% ipython --no-banner

In [1]: import numpy as np

In [2]: from numpy import linalg as LA

In [3]: np.set_printoptions(suppress=True, linewidth=100)

In [4]: s = 3 * 0.2 ** np.arange(4)

In [5]: Q, _ = LA.qr(np.array([[0.6, 0.2, -0.1, -0.8],
   ...:     [0.4, -0.1, 1.7, 0.1],
   ...:     [-1.3, -0.4, -0.8, 1.5],
   ...:     [-1.7, 0.3, -0.8, 0.1]]))

In [6]: rng = np.random.default_rng(812)

In [7]: arr = rng.normal(size=(24, 4)) * s @ Q

In [8]: arr.round(3)
Out[8]: 
array([[ 0.901, -1.23 ,  1.102, -2.77 ],
       [-0.415,  0.418, -0.083,  0.93 ],
       [ 1.099, -2.046,  2.458, -3.819],
       [ 0.537, -0.887,  1.155, -1.936],
       [ 0.554, -1.047,  1.207, -1.471],
       [-0.308,  0.187,  0.51 ,  0.679],
       [ 0.389, -0.456,  0.156, -1.222],
       [-2.051,  2.482, -1.157,  6.361],
       [-1.03 ,  0.841,  0.204,  3.501],
       [ 0.816, -1.187,  0.992, -2.234],
       [ 2.012, -2.491,  1.303, -6.158],
       [ 0.069, -0.272,  0.298, -0.198],
       [-0.056, -0.01 ,  0.136, -0.225],
       [ 1.243, -1.757,  1.474, -3.77 ],
       [ 0.472, -0.812,  0.823, -1.745],
       [-1.186,  1.198,  0.094,  3.265],
       [ 0.864, -0.98 ,  0.348, -2.371],
       [ 1.431, -1.474,  0.339, -4.115],
       [ 0.454, -1.086,  1.653, -1.958],
       [-0.628,  0.926, -0.824,  2.258],
       [-1.011,  1.381, -1.195,  3.541],
       [-0.636,  0.797, -0.603,  2.57 ],
       [ 0.833, -1.143,  0.963, -3.149],
       [-0.947,  1.338, -1.131,  2.847]])

In [9]: r0, g = arr[18], arr[15]

In [10]: round(r0 @ r0, 3)
Out[10]: np.float64(7.952)

In [11]: round(r0 @ g, 3)
Out[11]: np.float64(-8.079)

In [12]: pr = (r0 @ g) / (r0 @ r0) * r0

In [13]: round(float((g - pr) @ r0), 3)
Out[13]: -0.0

In [14]: round(LA.norm(r0 + g) ** 2 + LA.norm(r0 - g) ** 2, 3)
Out[14]: np.float64(42.929)

In [15]: LA.matrix_rank(np.outer(r0, g))
Out[15]: np.int64(1)

In [16]: np.round(g - pr, 3)
Out[16]: array([-0.725,  0.094,  1.773,  1.276])

In [17]: pr.round(3)
Out[17]: array([-0.461,  1.104, -1.679,  1.99 ])

In [18]: z = arr[:, 0] > np.median(arr[:, 0])

In [19]: r0 = arr[z].mean(axis=0) - arr[~z].mean(axis=0)

In [20]: print(round((((arr - arr.mean(axis=0)) @ r0 > 0) == z).mean(), 3))
0.958

In [21]: print(np.argsort(-np.abs(r0).round(6), kind="stable"))
[3 1 0 2]

In [22]: ((arr - arr.mean(axis=0)) @ r0 > 0).astype(int)
Out[22]: array([1, 0, 1, 1, 1, 0, 1, 0, 0, 1, 1, 0, 0, 1, 1, 0, 1, 1, 1, 0, 0, 0, 1, 0])

In [23]: basis = arr[[6, 15]].astype(float)

In [24]: for _ in range(5):
    ...:     z = LA.norm(arr[:, None] - basis, axis=-1).argmin(axis=1)
    ...:     basis = np.array([arr[z == j].mean(axis=0) for j in range(2)])
    ...: 

In [25]: z
Out[25]: array([0, 1, 0, 0, 0, 1, 0, 1, 1, 0, 0, 0, 0, 0, 0, 1, 0, 0, 0, 1, 1, 1, 0, 1])

In [26]: np.abs(basis[1] - basis[0]).argmax()
Out[26]: np.int64(3)

In [27]: cen = arr - arr.mean(axis=0)

In [28]: V = LA.svd(cen)[2][:1]

In [29]: B = cen - cen @ V.T @ V

In [30]: print(np.round(np.cov(cen @ V.T, rowvar=False), 3))
12.597

In [31]: np.round(np.diag(V.T @ V), 3)
Out[31]: array([0.075, 0.124, 0.05 , 0.751])

In [32]: print(LA.norm(B, axis=1).round(6).argmax())
2

In [33]: P = arr @ LA.solve(arr.T @ arr, arr.T)

In [34]: np.round(LA.eigvalsh(P), 3) + 0
Out[34]: 
array([0., 0., 0., 0., 0., 0., 0., 0., 0., 0., 0., 0., 0., 0., 0., 0., 0., 0., 0., 0., 1., 1., 1.,
       1.])

In [35]: np.round(P @ arr[:, 2], 3)
Out[35]: 
array([ 1.102, -0.083,  2.458,  1.155,  1.207,  0.51 ,  0.156, -1.157,  0.204,  0.992,  1.303,
        0.298,  0.136,  1.474,  0.823,  0.094,  0.348,  0.339,  1.653, -0.824, -1.195, -0.603,
        0.963, -1.131])

In [36]: W0 = np.load("mat.npy")

In [37]: W0
Out[37]: 
array([[1.   , 0.2  , 0.04 , 0.008],
       [0.2  , 1.   , 0.2  , 0.04 ],
       [0.04 , 0.2  , 1.   , 0.2  ],
       [0.008, 0.04 , 0.2  , 1.   ]])

In [38]: x = np.ones(4)

In [39]: for _ in range(6):
    ...:     x = W0 @ x
    ...:     x /= LA.norm(x)
    ...:     print(round(x @ W0 @ x, 3))
    ...: 
1.355
1.36
1.361
1.362
1.362
1.362

In [40]: x.round(3)
Out[40]: array([0.403, 0.581, 0.581, 0.403])

In [41]: B = np.array([[0, 0], [-1, 1]])

In [42]: basis = np.kron(B, W0)

In [43]: basis
Out[43]: 
array([[ 0.   ,  0.   ,  0.   ,  0.   ,  0.   ,  0.   ,  0.   ,  0.   ],
       [ 0.   ,  0.   ,  0.   ,  0.   ,  0.   ,  0.   ,  0.   ,  0.   ],
       [ 0.   ,  0.   ,  0.   ,  0.   ,  0.   ,  0.   ,  0.   ,  0.   ],
       [ 0.   ,  0.   ,  0.   ,  0.   ,  0.   ,  0.   ,  0.   ,  0.   ],
       [-1.   , -0.2  , -0.04 , -0.008,  1.   ,  0.2  ,  0.04 ,  0.008],
       [-0.2  , -1.   , -0.2  , -0.04 ,  0.2  ,  1.   ,  0.2  ,  0.04 ],
       [-0.04 , -0.2  , -1.   , -0.2  ,  0.04 ,  0.2  ,  1.   ,  0.2  ],
       [-0.008, -0.04 , -0.2  , -1.   ,  0.008,  0.04 ,  0.2  ,  1.   ]])

In [44]: LA.matrix_rank(basis)
Out[44]: np.int64(4)

In [45]: low = LA.cholesky(W0)

In [46]: W0 / np.sqrt(np.outer(np.diag(W0), np.diag(W0)))
Out[46]: 
array([[1.   , 0.2  , 0.04 , 0.008],
       [0.2  , 1.   , 0.2  , 0.04 ],
       [0.04 , 0.2  , 1.   , 0.2  ],
       [0.008, 0.04 , 0.2  , 1.   ]])

In [47]: low.round(3)
Out[47]: 
array([[1.   , 0.   , 0.   , 0.   ],
       [0.2  , 0.98 , 0.   , 0.   ],
       [0.04 , 0.196, 0.98 , 0.   ],
       [0.008, 0.039, 0.196, 0.98 ]])

In [48]: np.round(LA.matrix_power(W0, 3), 3)
Out[48]: 
array([[1.128, 0.642, 0.251, 0.081],
       [0.642, 1.251, 0.673, 0.251],
       [0.251, 0.673, 1.251, 0.642],
       [0.081, 0.251, 0.642, 1.128]])

In [49]: np.allclose(W0 @ W0.T, W0.T @ W0)
Out[49]: True

In [50]: X = np.load("run19.npy")

In [51]: print(X)
[[0 2 0]
 [3 2 0]
 [0 0 5]
 [5 4 0]]

In [52]: r0 = np.array([2, 0, 2])

In [53]: np.polyval(r0, X[1])
Out[53]: array([20, 10,  2])

In [54]: print(np.array([np.convolve(row, r0, "same") for row in X]))
[[ 4  0  4]
 [ 4  6  4]
 [ 0 10  0]
 [ 8 10  8]]

In [55]: m1 = np.load("w.npy")

In [56]: m1
Out[56]: 
array([[ 2.059,  1.443,  1.021],
       [-1.898, -1.642, -1.016],
       [-5.596, -4.461, -2.93 ],
       [ 3.815,  2.937,  1.848],
       [-3.681, -2.901, -1.892],
       [-1.855, -1.27 , -0.888],
       [ 1.916,  1.541,  1.047],
       [ 3.85 ,  3.058,  2.087],
       [-0.044,  0.025,  0.095],
       [-3.859, -2.822, -2.118],
       [ 1.901,  1.589,  0.998],
       [-3.672, -2.988, -2.011],
       [-1.81 , -1.502, -0.867],
       [ 1.917,  1.619,  1.036],
       [ 3.815,  3.114,  1.927],
       [ 5.697,  4.494,  3.   ],
       [-3.651, -2.88 , -2.07 ],
       [-1.847, -1.577, -1.098],
       [-3.872, -3.169, -1.968],
       [-0.02 , -0.087,  0.025],
       [-2.083, -1.593, -1.199],
       [ 3.971,  2.885,  2.105]])

In [57]: D = LA.norm(m1[:, None] - m1[None], axis=-1)

In [58]: D[13].round(6).argsort(kind="stable")[:4]
Out[58]: array([13, 10,  6,  0])

In [59]: D.mean(axis=1).argmax()
Out[59]: np.int64(15)

In [60]: D[:5, :5].round(3)
Out[60]: 
array([[ 0.   ,  5.415, 10.443,  2.449,  7.766],
       [ 5.415,  0.   ,  5.028,  7.862,  2.352],
       [10.443,  5.028,  0.   , 12.889,  2.679],
       [ 2.449,  7.862, 12.889,  0.   , 10.211],
       [ 7.766,  2.352,  2.679, 10.211,  0.   ]])

In [61]: LA.matrix_rank(D ** 2)
Out[61]: np.int64(5)

In [62]: np.flatnonzero(D[13] < D.mean() / 2)
Out[62]: array([ 0,  3,  6, 10, 13])

In [63]: r0 = np.array([4, 5, 2, 5, 3, 3, 5]) + 0.5

In [64]: data = np.outer(r0, r0) / (r0 @ r0)

In [65]: data.round(3)
Out[65]: 
array([[0.143, 0.175, 0.079, 0.175, 0.111, 0.111, 0.175],
       [0.175, 0.213, 0.097, 0.213, 0.136, 0.136, 0.213],
       [0.079, 0.097, 0.044, 0.097, 0.062, 0.062, 0.097],
       [0.175, 0.213, 0.097, 0.213, 0.136, 0.136, 0.213],
       [0.111, 0.136, 0.062, 0.136, 0.086, 0.086, 0.136],
       [0.111, 0.136, 0.062, 0.136, 0.086, 0.086, 0.136],
       [0.175, 0.213, 0.097, 0.213, 0.136, 0.136, 0.213]])

In [66]: r = LA.matrix_rank(data)

In [67]: r
Out[67]: np.int64(1)

In [68]: ns = LA.svd(data)[2][r:].T

In [69]: LA.matrix_rank(data.T @ data), LA.matrix_rank(data @ data.T)
Out[69]: (np.int64(1), np.int64(1))

In [70]: ns.shape
Out[70]: (7, 6)

In [71]: [int(LA.matrix_rank(data[:, :j + 1])) for j in range(7)]
Out[71]: [1, 1, 1, 1, 1, 1, 1]

In [72]: [int(LA.matrix_rank(data[:i])) for i in range(1, len(data) + 1)]
Out[72]: [1, 1, 1, 1, 1, 1, 1]

In [73]: z = rng.permutation(7)

In [74]: z
Out[74]: array([2, 1, 3, 6, 5, 4, 0])

In [75]: B = data[z][:, z]

In [76]: np.round(np.sort(np.abs(LA.eigvals(B))), 3) + 0
Out[76]: array([0., 0., 0., 0., 0., 0., 1.])

In [77]: print(B.round(3))
[[0.044 0.097 0.097 0.097 0.062 0.062 0.079]
 [0.097 0.213 0.213 0.213 0.136 0.136 0.175]
 [0.097 0.213 0.213 0.213 0.136 0.136 0.175]
 [0.097 0.213 0.213 0.213 0.136 0.136 0.175]
 [0.062 0.136 0.136 0.136 0.086 0.086 0.111]
 [0.062 0.136 0.136 0.136 0.086 0.086 0.111]
 [0.079 0.175 0.175 0.175 0.111 0.111 0.143]]

In [78]: round(float(np.trace(B)), 3)
Out[78]: 1.0
